% python3 -q
>>> import numpy as np
>>> np.set_printoptions(precision=2, suppress=True, linewidth=160)
>>> W0 = np.loadtxt("sample19.csv", delimiter=",")
>>> W0
array([[ 122.,  -41.,   20.,   94.],
       [ -41.,  101., -108.,  -24.],
       [  20., -108.,  144.,   32.],
       [  94.,  -24.,   32.,  101.]])
>>> # null space of dimension 1
>>> r = np.linalg.matrix_rank(W0)
>>> r
np.int64(3)
>>> ns = np.linalg.svd(W0)[2][r:].T
>>> [int(np.linalg.matrix_rank(W0[:, :j + 1])) for j in range(4)]
[1, 2, 3, 3]
>>> ns[:, 0] / ns[np.abs(ns[:, 0]).round(6).argmax(), 0]
array([ 0.77,  1.  ,  0.81, -0.73])
>>> np.linalg.matrix_rank(W0.T @ W0), np.linalg.matrix_rank(W0 @ W0.T)
(np.int64(3), np.int64(3))
>>> ns.shape
(4, 1)
>>> [int(np.linalg.matrix_rank(np.delete(W0, i, axis=0))) for i in range(4)]
[3, 3, 3, 3]
>>> ns @ ns.T
array([[ 0.21,  0.28,  0.22, -0.2 ],
       [ 0.28,  0.36,  0.29, -0.26],
       [ 0.22,  0.29,  0.23, -0.21],
       [-0.2 , -0.26, -0.21,  0.19]])
>>> np.round(W0 @ ns, 2) + 0
array([[0.],
       [0.],
       [0.],
       [0.]])
>>> round(float(np.linalg.det(2 * W0)), 2), np.round(np.linalg.det(W0), 2)
(-0.0, np.float64(-0.0))
>>> np.einsum("ij,ji->", W0, W0)
np.float64(104384.0)
>>> np.round(np.linalg.eigvals(W0), 2) + 0
array([278.66, 161.02,   0.  ,  28.31])
>>> np.round(np.linalg.eigvals(W0).sum().real, 2)
np.float64(468.0)
>>> np.kron(np.eye(2, dtype=int), W0)
array([[ 122.,  -41.,   20.,   94.,    0.,   -0.,    0.,    0.],
       [ -41.,  101., -108.,  -24.,   -0.,    0.,   -0.,   -0.],
       [  20., -108.,  144.,   32.,    0.,   -0.,    0.,    0.],
       [  94.,  -24.,   32.,  101.,    0.,   -0.,    0.,    0.],
       [   0.,   -0.,    0.,    0.,  122.,  -41.,   20.,   94.],
       [  -0.,    0.,   -0.,   -0.,  -41.,  101., -108.,  -24.],
       [   0.,   -0.,    0.,    0.,   20., -108.,  144.,   32.],
       [   0.,   -0.,    0.,    0.,   94.,  -24.,   32.,  101.]])
>>> round(float(np.linalg.det(W0.T)), 2)
-0.0
>>> J = np.loadtxt("data.csv", delimiter=",")
>>> J
array([[ 1., -3., -2.],
       [ 0.,  0.,  0.],
       [ 2., -2., -2.],
       [ 1., -2., -1.],
       [ 0.,  0.,  0.],
       [ 1., -2., -1.],
       [-2.,  1.,  1.],
       [ 0.,  0.,  0.],
       [-1., -1.,  0.],
       [ 1., -2., -1.],
       [ 1., -2., -1.],
       [-1., -1.,  0.],
       [ 0.,  0.,  0.],
       [ 2., -2., -2.],
       [ 2., -2., -2.],
       [ 0.,  0.,  0.],
       [-1., -1.,  0.],
       [-1., -1.,  0.]])
>>> cen = (J - J.mean(axis=0)) / J.std(axis=0)
>>> cen.std(axis=0)
array([1., 1., 1.])
>>> np.argwhere(np.abs(cen) > 2)
array([[6, 1]])
>>> c = np.linalg.lstsq(np.delete(cen, 1, axis=1), cen[:, 1])[0]
>>> round(1 - np.var(cen[:, 1] - np.delete(cen, 1, axis=1) @ c), 2)
np.float64(0.84)
>>> np.abs(c).argmax()
np.int64(1)
>>> E = np.load("w.npy")
>>> E
array([[ 4,  4,  4,  4],
       [ 4,  8,  8,  8],
       [ 4,  8, 12, 12],
       [ 4,  8, 12, 16]])
>>> # symmetric, so the eigenvalues are real
>>> B = E[0, 0] * E[1:] - np.outer(E[1:, 0], E[0])
>>> B
array([[ 0, 16, 16, 16],
       [ 0, 16, 32, 32],
       [ 0, 16, 32, 48]])
>>> E[:, 0] / E[0, 0]
array([1., 1., 1., 1.])
>>> r0, r1 = B[2], B[0]
>>> r0 @ r0
np.int64(3584)
>>> p = (r0 @ r1) / (r0 @ r0) * r0
>>> r1 - p
array([ 0.  ,  9.14,  2.29, -4.57])
>>> np.linalg.matrix_rank(np.outer(r0, r1))
np.int64(1)
>>> np.round((r1 - p) @ r0, 2)
np.float64(0.0)
>>> vals, V = np.linalg.eigh(E)
>>> np.round(V.T @ E @ V, 2) + 0
array([[ 1.13,  0.  ,  0.  ,  0.  ],
       [ 0.  ,  1.7 ,  0.  ,  0.  ],
       [ 0.  ,  0.  ,  4.  ,  0.  ],
       [ 0.  ,  0.  ,  0.  , 33.16]])
>>> np.linalg.eigvalsh(E + 5 * np.eye(4))
array([ 6.13,  6.7 ,  9.  , 38.16])
>>> np.linalg.eigvalsh(E @ E)
array([   1.28,    2.9 ,   16.  , 1099.81])
>>> np.linalg.svd(E, compute_uv=False)
array([33.16,  4.  ,  1.7 ,  1.13])
>>> K = np.load("run19.npy")
>>> K
array([[2, 2, 2, 2, 2, 2],
       [0, 2, 0, 2, 0, 2],
       [1, 1, 1, 1, 1, 1],
       [2, 2, 2, 2, 2, 2],
       [0, 2, 0, 2, 0, 2],
       [1, 1, 1, 1, 1, 1]])
>>> r = np.linalg.matrix_rank(K)
>>> r
np.int64(2)
>>> ns = np.linalg.svd(K)[2][r:].T
>>> [int(np.linalg.matrix_rank(K[:, :j + 1])) for j in range(6)]
[1, 2, 2, 2, 2, 2]
>>> [int(np.linalg.matrix_rank(np.delete(K, i, axis=0))) for i in range(6)]
[2, 2, 2, 2, 2, 2]
>>> ns.shape
(6, 4)
